$ ipython --no-banner

In [1]: import numpy as np

In [2]: import numpy.linalg as la

In [3]: np.set_printoptions(suppress=True, linewidth=140)

In [4]: tidy = lambda a: np.round(a, 3) + 0

In [5]: A = np.load("test0.npy")

In [6]: print(A)
[[ 0.9 -0.5  1.1]
 [ 0.7  0.   2. ]
 [-0.3 -0.1 -0.1]
 [ 0.6 -1.4  1.9]
 [-0.1  0.1  0.4]
 [ 0.9 -1.  -0.5]
 [ 1.5 -0.5  0.4]
 [ 0.9 -0.7 -0.6]
 [ 1.  -6.  -2. ]
 [-0.4 -2.  -0.1]
 [ 2.   0.1 -1.2]
 [-1.8  0.  -1.2]
 [-0.8 -0.2  0.5]
 [ 0.1  0.1  0.2]
 [ 0.  -1.8  2.2]
 [-0.7 -0.2  0.4]
 [-0.5  1.4  0.7]
 [-0.4  1.6  0.4]
 [-1.   0.1 -0.2]
 [-0.1  2.2  0.3]
 [ 1.6 -0.1  1. ]
 [ 0.7 -0.2 -0.4]
 [ 1.9  1.4 -0.4]
 [ 0.8  0.3  1.4]
 [-1.2 -1.1  1.4]
 [ 0.8  0.3 -0.4]
 [-0.1 -0.8 -0.6]
 [ 1.4 -0.2 -1.1]]

In [7]: P = A @ la.solve(A.T @ A, A.T)

In [8]: print(la.matrix_rank(np.eye(28) - P))
25

In [9]: print(np.trace(P))
3.0

In [10]: feats = np.loadtxt("sample12.csv", delimiter=",")

In [11]: print(feats)
[[ 0.323  1.159 -5.414  2.179  2.433]
 [-1.813 -2.218  1.289  1.223  0.599]
 [-0.002  0.984  0.231  2.95  -0.488]
 [ 0.607  0.349 -0.856  2.143  2.936]
 [-0.113  0.366 -0.198  0.318 -0.569]
 [ 0.714 -0.567 -0.924  1.101  1.828]
 [ 1.33  -0.394  0.117 -2.246 -0.06 ]
 [ 0.569 -0.467 -3.916 -1.061  0.269]
 [-1.67   2.526 -0.955  2.031  1.689]
 [-0.26  -2.523  2.293 -2.463 -2.868]
 [ 0.895  2.156 -1.291  0.007  0.161]
 [-0.174 -2.065  0.574 -0.031 -0.901]
 [ 0.773 -2.35  -1.199  1.12   1.268]
 [ 0.401 -0.58  -0.072 -0.077  2.021]
 [-0.31  -0.423  0.202  3.313  3.579]
 [-1.428  0.132  4.49   0.007 -2.46 ]
 [-0.309  0.351  0.263  0.835  0.239]
 [ 1.187  1.34   0.078 -1.519  0.542]
 [-0.572 -0.139  1.809 -0.445  0.478]
 [-0.826  0.209  1.958  0.194 -1.461]]

In [12]: Xc = (feats - feats.mean(axis=0)) / feats.std(axis=0)

In [13]: print(np.argwhere(np.abs(Xc) > 2))
[[ 0  2]
 [ 1  0]
 [ 9  4]
 [15  2]]

In [14]: c = la.lstsq(np.delete(Xc, 2, axis=1), Xc[:, 2])[0]

In [15]: print(tidy(c))
[-0.408 -0.142 -0.093 -0.4  ]
